% python3 -q
>>> import numpy as np
>>> np.set_printoptions(suppress=True, linewidth=200)
>>> mat = np.loadtxt("arr.csv", delimiter=",")
>>> mat
array([[14., -9.,  8.],
       [-9.,  6., -4.],
       [ 8., -4., 21.]])
>>> mat.sum(axis=0)
array([13., -7., 25.])
>>> np.round(np.linalg.svd(mat, compute_uv=False), 1)
array([29.3, 11.6,  0.1])
>>> mat - mat[0]
array([[  0.,   0.,   0.],
       [-23.,  15., -12.],
       [ -6.,   5.,  13.]])
>>> np.diff(mat, axis=0)
array([[-23.,  15., -12.],
       [ 17., -10.,  25.]])
>>> np.linalg.matrix_rank(mat)
np.int64(3)
>>> np.unravel_index(np.abs(mat).argmax(), mat.shape)
(np.int64(2), np.int64(2))
>>> x0 = np.array([-3, -3, -4])
>>> h1 = np.maximum(mat @ x0, 0)
>>> h1
array([ 0., 25.,  0.])
>>> np.flatnonzero(h1 > 1e-9)
array([1])
>>> np.tanh(mat @ x0)
array([-1.,  1., -1.])
>>> w, vecs = np.linalg.eig(mat)
>>> np.round(np.sort(np.linalg.eigvals(mat @ mat)), 1) + 0
array([  0. , 133.6, 861.4])
>>> print(np.round(mat @ vecs[:, 0] - w[0] * vecs[:, 0], 1) + 0)
[0. 0. 0.]
>>> print(np.round(np.sort(np.linalg.eigvals(np.linalg.inv(mat))), 1) + 0)
[ 0.   0.1 10.9]
>>> x0 = np.ones(3)
>>> for _ in range(5):
...     x0 = mat @ x0
...     x0 /= np.linalg.norm(x0)
...     print(round(x0 @ mat @ x0, 1))
... 
28.5
29.2
29.3
29.3
29.3
>>> round(float(np.linalg.eigvalsh(mat)[-1]), 1)
29.3
>>> x0.round(1)
array([ 0.6, -0.3,  0.7])
>>> round(float(np.linalg.det(mat)), 1)
31.0
>>> np.allclose(mat, mat.T)
True
>>> print(np.round(np.linalg.matrix_power(mat, 3), 1))
[[ 9210. -5605. 10212.]
 [-5605.  3426. -6008.]
 [10212. -6008. 14189.]]
>>> (mat + mat.T) / 2
array([[14., -9.,  8.],
       [-9.,  6., -4.],
       [ 8., -4., 21.]])
>>> round(np.abs(np.linalg.eigvals(mat)).max(), 1)
np.float64(29.3)
>>> np.round(np.sort(np.abs(np.linalg.eigvals(mat))), 1)
array([ 0.1, 11.6, 29.3])
>>> print(np.allclose(mat @ mat.T, mat.T @ mat))
True
>>> u = np.array([0, 6, -7])
>>> r1 = np.array([-2, 2, 1, 2])
>>> M = np.outer(u, r1)
>>> M
array([[  0,   0,   0,   0],
       [-12,  12,   6,  12],
       [ 14, -14,  -7, -14]])
>>> np.linalg.matrix_rank(M)
np.int64(1)
>>> round(float(np.linalg.norm(M)), 1)
33.2
>>> np.unravel_index(np.abs(M).argmax(), M.shape)
(np.int64(2), np.int64(0))
>>> M.sum(axis=0)
array([ 2, -2, -1, -2])
>>> np.round(M.mean(axis=0), 1)
array([ 0.7, -0.7, -0.3, -0.7])
>>> np.diff(M, axis=0)
array([[-12,  12,   6,  12],
       [ 26, -26, -13, -26]])
>>> r = np.linalg.matrix_rank(M)
>>> r
np.int64(1)
>>> null = np.linalg.svd(M)[2][r:].T
>>> [int(np.linalg.matrix_rank(M[:i])) for i in range(1, len(M) + 1)]
[0, 1, 1]
>>> np.round(null @ null.T, 1)
array([[ 0.7,  0.3,  0.2,  0.3],
       [ 0.3,  0.7, -0.2, -0.3],
       [ 0.2, -0.2,  0.9, -0.2],
       [ 0.3, -0.3, -0.2,  0.7]])
>>> Y = np.array([[0, -2], [-2, -2], [-3, 0], [1, -2]])
>>> np.linalg.matrix_rank(M @ Y)
np.int64(1)
>>> np.einsum("ij->j", M)
array([ 2, -2, -1, -2])
>>> np.einsum("ik,kj->ij", M, Y)
array([[  0,   0],
       [-30, -24],
       [ 35,  28]])
>>> print(np.einsum("ij,ij->i", M, M))
[  0 468 637]
>>> feats = np.loadtxt("mat.csv", delimiter=",")
>>> print(feats)
[[-1.  0.  0.]
 [-1. -3.  0.]
 [-3. -3. -2.]]
>>> Y = np.array([[5, 0], [4, -5], [-8, 4]])
>>> feats @ Y
array([[ -5.,   0.],
       [-17.,  15.],
       [-11.,   7.]])
>>> np.einsum("ij->j", feats)
array([-5., -6., -2.])
>>> np.einsum("ij,ij->i", feats, feats)
array([ 1., 10., 22.])
>>> np.linalg.matrix_rank(np.vstack([feats, Y.T]))
np.int64(3)
>>> print(np.einsum("ik,kj->ji", feats, Y))
[[ -5. -17. -11.]
 [  0.  15.   7.]]
>>> np.linalg.matrix_rank(feats @ Y)
np.int64(2)
>>> x0 = np.array([-4, -3, -3])
>>> np.linalg.norm(feats @ x0) <= np.linalg.norm(feats, 2) * np.linalg.norm(x0) + 1e-9
np.True_
>>> feats @ (2 * x0)
array([ 8., 26., 54.])
>>> (feats @ x0).argmax()
np.int64(2)
>>> feats * x0
array([[ 4., -0., -0.],
       [ 4.,  9., -0.],
       [12.,  9.,  6.]])
>>> feats @ np.ones(3)
array([-1., -4., -8.])
>>> feats @ np.eye(3)[2]
array([ 0.,  0., -2.])
>>> (feats * x0).sum(axis=1)
array([ 4., 13., 27.])
>>> P = np.triu(np.array([[-1, -3, 0], [0, 4, -1], [0, 3, -4]]), 1) + np.eye(3)
>>> Y = P @ feats @ np.linalg.inv(P)
>>> np.trace(Y), np.trace(feats)
(np.float64(-6.0), np.float64(-6.0))
>>> P @ feats - feats @ P
array([[ 3.,  6.,  0.],
       [ 3.,  0., -1.],
       [ 0., -9., -3.]])
